In [1]: import numpy as np

In [2]: np.set_printoptions(precision=2, suppress=True, linewidth=200)

In [3]: tidy = lambda a: np.round(a, 2) + 0

In [4]: A = np.load("mat.npy")

In [5]: A
Out[5]: 
array([[ 3.05,  2.91,  0.07],
       [ 2.97,  3.02,  0.02],
       [ 3.05,  2.97,  0.07],
       [ 3.03,  3.02,  0.05],
       [ 3.02,  3.03, -0.08],
       [ 2.92,  3.05,  0.  ],
       [ 3.07,  3.04,  0.  ],
       [ 2.98,  2.99, -0.03],
       [ 2.95,  2.97, -0.04],
       [ 2.99,  2.91,  0.03],
       [ 3.01,  0.02,  0.01],
       [ 3.12,  0.03,  0.08],
       [ 2.97, -0.01,  0.01],
       [ 2.99, -0.06,  0.01],
       [ 2.94, -0.03, -0.02],
       [ 2.96,  0.02,  0.05],
       [ 3.1 , -0.02,  0.04],
       [ 3.02, -0.03,  0.01],
       [ 2.97,  0.05, -0.01],
       [ 3.04,  0.03,  0.02],
       [ 2.13,  0.02,  1.98],
       [ 1.94,  0.01,  2.04],
       [ 2.03,  0.08,  2.06],
       [ 1.98,  0.01,  2.  ],
       [ 1.96, -0.11,  1.93],
       [ 2.02,  0.04,  2.01],
       [ 2.16,  0.02,  2.  ],
       [ 2.07,  0.04,  1.95],
       [ 1.97,  0.03,  1.99],
       [ 2.03,  0.02,  2.02]])

In [6]: B = np.c_[A[:, :1] @ np.array([[-1]]), np.array([3, 2, 4, 1, 1, 3, 3, 5, 1, 4, 3, 0, 1, 2, 1, 2, 4, 3, 2, 4, 3, 2, 4, 5, 2, 3, 5, 0, 2, 0])]

In [7]: B
Out[7]: 
array([[-3.05,  3.  ],
       [-2.97,  2.  ],
       [-3.05,  4.  ],
       [-3.03,  1.  ],
       [-3.02,  1.  ],
       [-2.92,  3.  ],
       [-3.07,  3.  ],
       [-2.98,  5.  ],
       [-2.95,  1.  ],
       [-2.99,  4.  ],
       [-3.01,  3.  ],
       [-3.12,  0.  ],
       [-2.97,  1.  ],
       [-2.99,  2.  ],
       [-2.94,  1.  ],
       [-2.96,  2.  ],
       [-3.1 ,  4.  ],
       [-3.02,  3.  ],
       [-2.97,  2.  ],
       [-3.04,  4.  ],
       [-2.13,  3.  ],
       [-1.94,  2.  ],
       [-2.03,  4.  ],
       [-1.98,  5.  ],
       [-1.96,  2.  ],
       [-2.02,  3.  ],
       [-2.16,  5.  ],
       [-2.07,  0.  ],
       [-1.97,  2.  ],
       [-2.03,  0.  ]])

In [8]: tidy(np.linalg.norm(np.linalg.qr(A)[0].T @ B, axis=0) ** 2 / ((B ** 2).sum(axis=0) + 1e-12))
Out[8]: array([1.  , 0.76])

In [9]: vec = np.array([2, -2, -3])

In [10]: np.linalg.norm(A @ vec) <= np.linalg.norm(A, 2) * np.linalg.norm(vec) + 1e-9
Out[10]: np.True_

In [11]: np.sign((A @ vec).round(6))
Out[11]: array([ 1., -1., -1., -1.,  1., -1.,  1.,  1.,  1.,  1.,  1.,  1.,  1.,  1.,  1.,  1.,  1.,  1.,  1.,  1., -1., -1., -1., -1., -1., -1., -1., -1., -1., -1.])

In [12]: idx = A[:, 2] > np.median(A[:, 2])

In [13]: u = A[idx].mean(axis=0) - A[~idx].mean(axis=0)

In [14]: idx.astype(int)
Out[14]: array([1, 0, 1, 1, 0, 0, 0, 0, 0, 0, 0, 1, 0, 0, 0, 1, 0, 0, 0, 0, 1, 1, 1, 1, 1, 1, 1, 1, 1, 1])

In [15]: ((A - A.mean(axis=0)) @ u > 0).astype(int)
Out[15]: array([0, 0, 0, 0, 0, 0, 0, 0, 0, 0, 0, 0, 0, 0, 0, 0, 0, 0, 0, 0, 1, 1, 1, 1, 1, 1, 1, 1, 1, 1])

In [16]: cen = A - A.mean(axis=0)

In [17]: left, sig, Vt = np.linalg.svd(cen, full_matrices=False)

In [18]: np.linalg.matrix_rank(cen)
Out[18]: np.int64(3)

In [19]: tidy(cen.mean(axis=0))
Out[19]: array([0., 0., 0.])

In [20]: tidy(Vt[0] * np.sign(Vt[0, np.abs(Vt[0]).argmax()]))
Out[20]: array([ 0.21,  0.87, -0.44])

In [21]: np.searchsorted(np.cumsum(sig ** 2) / (sig ** 2).sum(), 0.9) + 1
Out[21]: np.int64(2)

In [22]: tidy((sig ** 2).sum() ** 2 / (sig ** 4).sum())
Out[22]: np.float64(1.53)

In [23]: mat = np.load("m.npy")

In [24]: mat
Out[24]: 
array([[11,  9,  7,  9],
       [ 4,  2,  0,  2],
       [ 5,  3,  1,  3],
       [ 4,  2,  0,  2],
       [10,  8,  6,  8],
       [ 2,  0, -2,  0],
       [10,  8,  6,  8],
       [ 6,  4,  2,  4],
       [11,  9,  7,  9],
       [10,  8,  6,  8]])

In [25]: # looks like rank 2

In [26]: cent = mat[[3, 9]].astype(float)

In [27]: for _ in range(5):
    ...:     idx = np.linalg.norm(mat[:, None] - cent, axis=-1).argmin(axis=1)
    ...:     cent = np.array([mat[idx == j].mean(axis=0) for j in range(2)])
    ...: 

In [28]: idx
Out[28]: array([1, 0, 0, 0, 1, 0, 1, 0, 1, 1])

In [29]: cent
Out[29]: 
array([[ 4.2,  2.2,  0.2,  2.2],
       [10.4,  8.4,  6.4,  8.4]])

In [30]: cent[1] - cent[0]
Out[30]: array([6.2, 6.2, 6.2, 6.2])

In [31]: np.abs(cent[1] - cent[0]).argmax()
Out[31]: np.int64(0)

In [32]: def softmax(z):
    ...:     e = np.exp(z - z.max(axis=-1, keepdims=True))
    ...:     return e / e.sum(axis=-1, keepdims=True)
    ...: 

In [33]: tidy(softmax(mat).sum(axis=1))
Out[33]: array([1., 1., 1., 1., 1., 1., 1., 1., 1., 1.])

In [34]: tidy(softmax(mat[2] + 5))
Out[34]: array([0.78, 0.1 , 0.01, 0.1 ])

In [35]: tidy(softmax(mat[2]))
Out[35]: array([0.78, 0.1 , 0.01, 0.1 ])

In [36]: scores = mat @ mat.T / np.sqrt(4)

In [37]: softmax(scores).round(6).argmax(axis=1)
Out[37]: array([0, 0, 0, 0, 0, 0, 0, 0, 0, 0])

In [38]: tidy(softmax(scores)[2] @ mat)
Out[38]: array([11.,  9.,  7.,  9.])

In [39]: cen = mat - mat.mean(axis=1)
---------------------------------------------------------------------------
ValueError                                Traceback (most recent call last)
Cell In[39], line 1
----> 1 cen = mat - mat.mean(axis=1)

ValueError: operands could not be broadcast together with shapes (10,4) (10,) 

In [40]: cen = mat - mat.mean(axis=0)

In [41]: left, sig, Vt = np.linalg.svd(cen, full_matrices=False)

In [42]: np.abs(Vt[0]).argmax()
Out[42]: np.int64(0)

In [43]: np.linalg.matrix_rank(cen)
Out[43]: np.int64(1)

In [44]: tidy(Vt[0] * np.sign(Vt[0, np.abs(Vt[0]).argmax()]))
Out[44]: array([0.5, 0.5, 0.5, 0.5])

In [45]: tidy(sig)
Out[45]: array([20.6,  0. ,  0. ,  0. ])

In [46]: (sig ** 2).sum() ** 2 / (sig ** 4).sum()
Out[46]: np.float64(1.0)

In [47]: E = np.loadtxt("sample19.csv", delimiter=",")

In [48]: E
Out[48]: 
array([[ 7.,  8.,  1., -3., -1.,  7.,  0.,  1., -2.],
       [ 8.,  7.,  8.,  1., -3., -1.,  7.,  0.,  1.],
       [ 1.,  8.,  7.,  8.,  1., -3., -1.,  7.,  0.],
       [-3.,  1.,  8.,  7.,  8.,  1., -3., -1.,  7.],
       [-1., -3.,  1.,  8.,  7.,  8.,  1., -3., -1.],
       [ 7., -1., -3.,  1.,  8.,  7.,  8.,  1., -3.],
       [ 0.,  7., -1., -3.,  1.,  8.,  7.,  8.,  1.],
       [ 1.,  0.,  7., -1., -3.,  1.,  8.,  7.,  8.],
       [-2.,  1.,  0.,  7., -1., -3.,  1.,  8.,  7.]])

In [49]: # symmetric

In [50]: theta = np.radians(45)

In [51]: R = np.eye(4)

In [52]: R[3, 3] = R[0, 0] = np.cos(theta)

In [53]: R[3, 0], R[0, 3] = -np.sin(theta), np.sin(theta)

In [54]: tidy(R)
Out[54]: 
array([[ 0.71,  0.  ,  0.  ,  0.71],
       [ 0.  ,  1.  ,  0.  ,  0.  ],
       [ 0.  ,  0.  ,  1.  ,  0.  ],
       [-0.71,  0.  ,  0.  ,  0.71]])

In [55]: B = mat @ R.T

In [56]: np.allclose(np.linalg.norm(mat, axis=1), np.linalg.norm(B, axis=1))
Out[56]: True

In [57]: tidy(np.abs(B - mat).max(axis=0))
Out[57]: array([ 3.14,  0.  ,  0.  , 10.41])

In [58]: u = np.array([3, -1, -1])

In [59]: np.polyval(u, E[0])
Out[59]: array([139., 183.,   1.,  29.,   3., 139.,  -1.,   1.,  13.])

In [60]: np.array([np.convolve(row, u, "same") for row in E])
Out[60]: 
array([[ 17., -12., -18.,  -1.,  25.,  -6.,  -4.,  -7.,   1.],
       [ 13.,   9., -12., -18.,  -1.,  25.,  -6.,  -4.,  -1.],
       [ 23.,  12.,   9., -12., -18.,  -1.,  25.,  -6.,  -7.],
       [  6.,  26.,  12.,   9., -12., -18.,  -1.,  25.,  -6.],
       [ -8.,   7.,  26.,  12.,   9., -12., -18.,  -1.,   4.],
       [-10., -15.,   7.,  26.,  12.,   9., -12., -18.,   2.],
       [ 21., -10., -15.,   7.,  26.,  12.,   9., -12.,  -9.],
       [ -1.,  20., -10., -15.,   7.,  26.,  12.,   9., -15.],
       [  5.,   1.,  20., -10., -15.,   7.,  26.,  12., -15.]])

In [61]: np.cross(E[0, :3], E[4, :3])
Out[61]: array([ 11.,  -8., -13.])

In [62]: rng = np.random.default_rng(22)

In [63]: B = E + rng.integers(-2, 3, (9, 6)) @ rng.integers(-2, 3, (6, 9))

In [64]: B
Out[64]: 
array([[  6.,   5.,   1.,  -1., -11.,   9., -12.,   1.,  -4.],
       [  5.,   8.,  13.,   1.,   5.,  -1.,  19.,   2.,   0.],
       [ -2.,   4.,   1.,   5.,   4.,  -3.,   5.,   7.,   3.],
       [ -7.,  -2.,   5.,  10.,  11.,   7.,  -4.,  -2.,   4.],
       [  1.,  -8.,   1.,   2.,  -1.,   5.,  -6.,  -1.,  -1.],
       [  4.,  -2.,  -8.,   3.,   8.,   9.,   6.,   0.,  -4.],
       [  0.,   4.,  -2.,  -3.,   1.,  11.,   7.,   7.,   3.],
       [ -4.,  -6.,  18.,   2.,  -8.,   7.,   6.,  10.,   4.],
       [  6.,  10.,  -6.,   4.,   2., -11.,  -1.,   6.,   8.]])

In [65]: tidy(np.linalg.svd(B - E, compute_uv=False))
Out[65]: array([26.25, 22.85, 13.82, 11.01,  4.33,  3.41,  0.  ,  0.  ,  0.  ])

In [66]: np.abs(B - E).sum(axis=1)
Out[66]: array([32., 32., 28., 27., 33., 17., 10., 45., 42.])

In [67]: B - E
Out[67]: 
array([[ -1.,  -3.,   0.,   2., -10.,   2., -12.,   0.,  -2.],
       [ -3.,   1.,   5.,   0.,   8.,   0.,  12.,   2.,  -1.],
       [ -3.,  -4.,  -6.,  -3.,   3.,   0.,   6.,   0.,   3.],
       [ -4.,  -3.,  -3.,   3.,   3.,   6.,  -1.,  -1.,  -3.],
       [  2.,  -5.,   0.,  -6.,  -8.,  -3.,  -7.,   2.,   0.],
       [ -3.,  -1.,  -5.,   2.,   0.,   2.,  -2.,  -1.,  -1.],
       [  0.,  -3.,  -1.,   0.,   0.,   3.,   0.,  -1.,   2.],
       [ -5.,  -6.,  11.,   3.,  -5.,   6.,  -2.,   3.,  -4.],
       [  8.,   9.,  -6.,  -3.,   3.,  -8.,  -2.,  -2.,   1.]])

In [68]: np.linalg.matrix_rank(B - E, tol=1e-8)
Out[68]: np.int64(6)
